>>> import numpy as np
>>> np.set_printoptions(precision=2, suppress=True, linewidth=160, sign=" ")
>>> def rd(a):
...     return np.round(a, 2) + 0
... 
>>> X = np.load("mat.npy")
>>> X
array([[-2., -7., -2., -2.,  0.,  0.],
       [-3.,  9.,  9.,  1.,  0.,  0.],
       [ 3.,  0., -6., -3.,  0.,  0.],
       [-3., -6., -8., -6.,  0.,  0.],
       [ 0.,  0.,  0.,  0.,  7.,  8.],
       [ 0.,  0.,  0.,  0.,  9.,  2.]])
>>> rng = np.random.default_rng(28312)
>>> idx = rng.permutation(6)
>>> B = X[:, idx] * rng.choice([-1, 1], 6)
>>> B
array([[-0., -0., -7.,  2., -2.,  2.],
       [-0., -0.,  9., -1.,  9.,  3.],
       [-0., -0.,  0.,  3., -6., -3.],
       [-0., -0., -6.,  6., -8.,  3.],
       [-7., -8.,  0., -0.,  0., -0.],
       [-9., -2.,  0., -0.,  0., -0.]])
>>> Uu, _, Vt = np.linalg.svd(X.T @ B)
>>> idx
array([ 4,  5,  1,  3,  2,  0])
>>> O, V = np.linalg.qr(X[:, :2])[0], np.linalg.qr(X[:, 2:])[0]
>>> sig = np.linalg.svd(O.T @ V, compute_uv=False)
>>> rd(sig)
array([ 0.97,  0.64])
>>> (sig > 0.9).sum()
np.int64(1)
>>> rd(np.linalg.norm(O @ O.T - V @ V.T, 2))
np.float64(1.0)
>>> theta = np.sort(rng.uniform(-2, 2, 26))
>>> arr = np.c_[theta, theta ** 2, theta ** 3] @ np.array([[1, 1, 1, 2, 2, 1], [2, 1, 0, 2, 3, 2], [2, 1, 3, 0, 2, 0]])
>>> rd(arr)
array([[ -6.44,  -4.1 , -18.05,   2.66,  -5.11,   4.42],
       [ -6.35,  -4.05, -17.84,   2.63,  -5.03,   4.38],
       [ -5.67,  -3.68, -16.26,   2.35,  -4.5 ,   4.04],
       [ -3.82,  -2.67, -11.8 ,   1.53,  -3.05,   3.04],
       [ -3.16,  -2.29, -10.12,   1.21,  -2.55,   2.64],
       [ -1.76,  -1.48,  -6.33,   0.47,  -1.52,   1.67],
       [ -1.49,  -1.31,  -5.55,   0.31,  -1.34,   1.45],
       [ -1.29,  -1.19,  -4.94,   0.19,  -1.2 ,   1.28],
       [ -0.98,  -0.99,  -3.95,  -0.01,  -0.99,   0.98],
       [ -0.92,  -0.94,  -3.72,  -0.06,  -0.95,   0.92],
       [ -0.91,  -0.94,  -3.7 ,  -0.06,  -0.94,   0.91],
       [ -0.63,  -0.74,  -2.69,  -0.26,  -0.76,   0.59],
       [  0.09,   0.09,   0.08,   0.17,   0.18,   0.09],
       [  0.14,   0.13,   0.12,   0.26,   0.27,   0.14],
       [  0.27,   0.22,   0.2 ,   0.44,   0.48,   0.25],
       [  0.32,   0.26,   0.24,   0.51,   0.57,   0.3 ],
       [  0.9 ,   0.66,   0.63,   1.17,   1.49,   0.76],
       [  1.79,   1.2 ,   1.28,   1.95,   2.77,   1.34],
       [  2.55,   1.64,   1.88,   2.51,   3.8 ,   1.78],
       [  3.72,   2.3 ,   2.86,   3.27,   5.36,   2.39],
       [  7.5 ,   4.35,   6.35,   5.26,  10.13,   4.07],
       [  8.51,   4.89,   7.33,   5.73,  11.37,   4.46],
       [  9.33,   5.32,   8.15,   6.09,  12.38,   4.78],
       [ 15.76,   8.7 ,  14.78,   8.63,  20.07,   6.99],
       [ 18.89,  10.32,  18.15,   9.73,  23.75,   7.96],
       [ 22.57,  12.23,  22.18,  10.93,  28.03,   9.04]])
>>> idx = arr[:, 0] > np.median(arr[:, 0])
>>> f = arr[idx].mean(axis=0) - arr[~idx].mean(axis=0)
>>> rd((((arr - arr.mean(axis=0)) @ f > 0) == idx).mean())
np.float64(0.85)
>>> np.argsort(-np.abs(f).round(6), kind="stable")
array([ 2,  4,  0,  1,  3,  5])
>>> B = np.array([[-3, -2, -2, 2, 3],
...     [0, 0, 2, -3, -3],
...     [-2, 0, -2, -1, -1],
...     [-2, -1, -1, -3, 0],
...     [-1, -1, -1, -1, -2]])
>>> B[-1] = B[0]
>>> A = B + 0.05 * np.eye(5)
>>> A
array([[-2.95, -2.  , -2.  ,  2.  ,  3.  ],
       [ 0.  ,  0.05,  2.  , -3.  , -3.  ],
       [-2.  ,  0.  , -1.95, -1.  , -1.  ],
       [-2.  , -1.  , -1.  , -2.95,  0.  ],
       [-3.  , -2.  , -2.  ,  2.  ,  3.05]])
>>> w, V = np.linalg.eig(A)
>>> rd(np.sort(np.linalg.eigvals(np.linalg.inv(A))))
array([-0.51, -0.43, -0.25,  0.29, 20.  ])
>>> rd(np.prod(w))
np.float64(-3.06)
>>> x = np.array([-1, -3, -2, 3, 2])
>>> y = A @ x
>>> rd(y)
array([ 24.95, -19.15,   0.9 ,  -1.85,  25.1 ])
>>> rd(np.linalg.solve(A, y + A[:, 0]))
array([ 0., -3., -2.,  3.,  2.])
>>> rd(np.linalg.solve(A, y))
array([-1., -3., -2.,  3.,  2.])
>>> rd(np.linalg.solve(A, A[:, 2]))
array([ 0.,  0.,  1.,  0.,  0.])
>>> rd(np.linalg.solve(A, 3 * y))
array([-3., -9., -6.,  9.,  6.])
>>> E = np.cumsum(np.array([[0, 0, 3, 2, -1],
...     [-2, 1, 0, -2, -1],
...     [3, -2, 0, 1, -1],
...     [3, 3, -2, -1, 2],
...     [-1, -2, -3, -2, 1],
...     [2, -2, 0, 0, 1],
...     [-1, -3, 1, 2, 3],
...     [-1, 2, 3, 1, -1],
...     [3, 2, 0, 0, 0],
...     [1, 1, 2, 1, 3],
...     [-1, -1, 1, 3, -1],
...     [-3, 0, -2, 2, 3],
...     [0, -1, 0, 2, -3]]), axis=0)
>>> E
array([[ 0,  0,  3,  2, -1],
       [-2,  1,  3,  0, -2],
       [ 1, -1,  3,  1, -3],
       [ 4,  2,  1,  0, -1],
       [ 3,  0, -2, -2,  0],
       [ 5, -2, -2, -2,  1],
       [ 4, -5, -1,  0,  4],
       [ 3, -3,  2,  1,  3],
       [ 6, -1,  2,  1,  3],
       [ 7,  0,  4,  2,  6],
       [ 6, -1,  5,  5,  5],
       [ 3, -1,  3,  7,  8],
       [ 3, -2,  3,  9,  5]])
>>> x = np.array([1, 2, 1, 1, 2])
>>> y = E @ x
>>> rd(np.linalg.lstsq(E, y)[0])
array([ 1.,  2.,  1.,  1.,  2.])
>>> rd(np.linalg.pinv(E) @ E)
array([[ 1.,  0.,  0.,  0.,  0.],
       [ 0.,  1.,  0.,  0.,  0.],
       [ 0.,  0.,  1.,  0.,  0.],
       [ 0.,  0.,  0.,  1.,  0.],
       [ 0.,  0.,  0.,  0.,  1.]])
>>> y
array([ 3, -1, -3,  7, -1, -1,  1,  6, 13, 25, 24, 27, 21])
>>> rd(np.linalg.solve(E.T @ E, E.T @ y))
array([ 1.,  2.,  1.,  1.,  2.])
>>> y = y + 0.05 * rng.normal(size=13)
>>> rd(y)
array([ 3.07, -0.96, -3.02,  7.03, -1.02, -0.96,  0.98,  6.01, 12.96, 24.94, 24.04, 26.97, 21.02])
>>> c, *_ = np.linalg.lstsq(E, y)
>>> c.round()
array([ 1.,  2.,  1.,  1.,  2.])
>>> rd(np.linalg.norm(y - E @ c))
np.float64(0.12)
>>> rd(E.T @ (y - E @ c))
array([ 0.,  0.,  0.,  0.,  0.])
